In [1]: import numpy as np

In [2]: import numpy.linalg as la

In [3]: np.set_printoptions(precision=1, suppress=True, linewidth=140, sign=" ")

In [4]: feats = np.load("arr.npy")

In [5]: print(feats)
[[ 0  2  0  0  0  0]
 [ 2  1  0  0  0  0]
 [ 0  0  2  1  2  0]
 [ 0  0  2  2  1  0]
 [ 0  0  2  1  2  1]
 [ 0  0  2  2  2  1]]

In [6]: print((feats != 0).astype(int))
[[ 0  1  0  0  0  0]
 [ 1  1  0  0  0  0]
 [ 0  0  1  1  1  0]
 [ 0  0  1  1  1  0]
 [ 0  0  1  1  1  1]
 [ 0  0  1  1  1  1]]

In [7]: print(feats @ feats)
[[  4   2   0   0   0   0]
 [  2   5   0   0   0   0]
 [  0   0  10   6   9   2]
 [  0   0  10   7   8   1]
 [  0   0  12   8  11   3]
 [  0   0  14  10  12   3]]

In [8]: print((la.matrix_power((feats != 0) + (feats.T != 0) + np.eye(6), 6) > 0).astype(int))
[[ 1  1  0  0  0  0]
 [ 1  1  0  0  0  0]
 [ 0  0  1  1  1  1]
 [ 0  0  1  1  1  1]
 [ 0  0  1  1  1  1]
 [ 0  0  1  1  1  1]]

In [9]: m1 = np.load("mat.npy")

In [10]: print(m1)
[[ 104   95   50   66]
 [  95  104   43   70]
 [  50   43   59   31]
 [  66   70   31   62]]

In [11]: low = la.cholesky(m1)

In [12]: print(low)
[[10.2  0.   0.   0. ]
 [ 9.3  4.1  0.   0. ]
 [ 4.9 -0.6  5.9  0. ]
 [ 6.5  2.3  0.1  3.8]]

In [13]: u = np.array([2, 3, 0, 0])

In [14]: B = low + np.outer(u, np.eye(4)[0])

In [15]: print(B)
[[12.2  0.   0.   0. ]
 [12.3  4.1  0.   0. ]
 [ 4.9 -0.6  5.9  0. ]
 [ 6.5  2.3  0.1  3.8]]

In [16]: vals, vecs = la.eig(m1)

In [17]: print(np.round(m1 @ vecs[:, 0] - vals[0] * vecs[:, 0], 1) + 0)
[ 0.  0.  0.  0.]

In [18]: print(np.sort(la.eigvals(m1.T)))
[   7.2   12.9   35.7  273.2]

In [19]: print(np.sort(la.eigvals(m1 @ m1)))
[    51.8    166.    1274.6  74646.5]

In [20]: print(vals)
[ 273.2    7.2   12.9   35.7]

In [21]: rng = np.random.default_rng(915)

In [22]: labels = rng.permutation(4)

In [23]: print(labels)
[ 0  3  2  1]

In [24]: B = m1[labels][:, labels]

In [25]: print(np.allclose(B, m1))
False

In [26]: print(np.trace(B))
329

In [27]: print(np.diag(B))
[ 104   62   59  104]

In [28]: print(round(float(la.det(B)), 1), round(float(la.det(m1[labels])), 1))
904663.0 -904663.0

In [29]: E = np.loadtxt("sample3.csv", delimiter=",")

In [30]: print(E)
[[ 0.9  2.1 -1.2 -0.4 -1.4  2.7 -2.8  2.  -0.9 -0.7]
 [-3.7  0.6 -4.7  0.4  0.9  5.3 -3.5  9.4 -2.4 -3. ]
 [ 5.   8.2 -1.6  1.5 -6.2  4.  -5.   2.2 -2.  -2.8]
 [ 5.   4.8 -0.4 -2.6 -5.8  4.  -6.2  4.3 -2.4 -3.4]
 [ 8.5  8.4  0.6 -0.2 -8.9  2.7 -5.9  2.4 -2.5 -4.6]
 [ 0.1  6.5 -5.   2.4 -2.7  6.8 -5.3  6.3 -2.6 -2.5]
 [ 4.5  6.7 -1.9 -1.1 -6.3  6.  -7.4  6.3 -3.2 -4.3]
 [ 3.2  6.7 -1.9  2.5 -4.3  3.5 -3.2  1.  -1.5 -1.6]
 [ 7.1  8.3 -0.8 -0.5 -8.1  4.7 -6.8  5.  -3.  -5.2]
 [ 5.1 10.2 -4.2  0.8 -8.   8.5 -9.3 10.  -4.5 -6.6]
 [ 0.   2.1 -2.7 -0.4 -1.8  4.2 -4.3  7.9 -2.4 -3.8]
 [ 6.  11.  -1.7  6.6 -7.1  1.9 -2.5  2.3 -2.2 -5.9]
 [ 3.3  6.9 -1.3  4.5 -3.9  1.3 -0.8 -1.5 -0.7 -1.4]
 [ 6.7 10.5 -2.6  1.1 -8.9  6.6 -8.2  7.4 -4.  -6.2]
 [-0.7  2.  -2.6 -0.5 -1.   4.4 -3.7  4.7 -1.4 -1. ]
 [-2.9 -0.3 -3.1 -0.1  1.6  3.4 -2.   5.5 -1.3 -1. ]
 [ 4.3  8.1 -3.   1.2 -6.5  5.9 -6.8  7.9 -3.6 -5.8]
 [ 4.8  3.7  0.1 -3.4 -5.5  3.8 -6.3  6.  -2.7 -4.5]
 [ 5.6  7.1  0.4  1.  -5.9  2.2 -3.5 -1.9 -0.6 -0.9]
 [ 3.9  2.4  0.3 -4.  -4.6  3.5 -6.1  4.6 -2.1 -2.9]]

In [31]: def softmax(z):
    ...:     e = np.exp(z - z.max(axis=-1, keepdims=True))
    ...:     return e / e.sum(axis=-1, keepdims=True)
    ...: 

In [32]: print(np.round(softmax(10 * E[9]), 1) + 0)
[ 0.   0.9  0.   0.   0.   0.   0.   0.1  0.   0. ]

In [33]: print(np.round(softmax(E[9]), 1) + 0)
[ 0.   0.5  0.   0.   0.   0.1  0.   0.4  0.   0. ]

In [34]: print(np.round(softmax(E[9] + 4), 1) + 0)
[ 0.   0.5  0.   0.   0.   0.1  0.   0.4  0.   0. ]

In [35]: S = E @ E.T / np.sqrt(10)

In [36]: print(softmax(S)[9] @ E)
[ 5.1 10.2 -4.2  0.8 -8.   8.5 -9.3 10.  -4.5 -6.6]
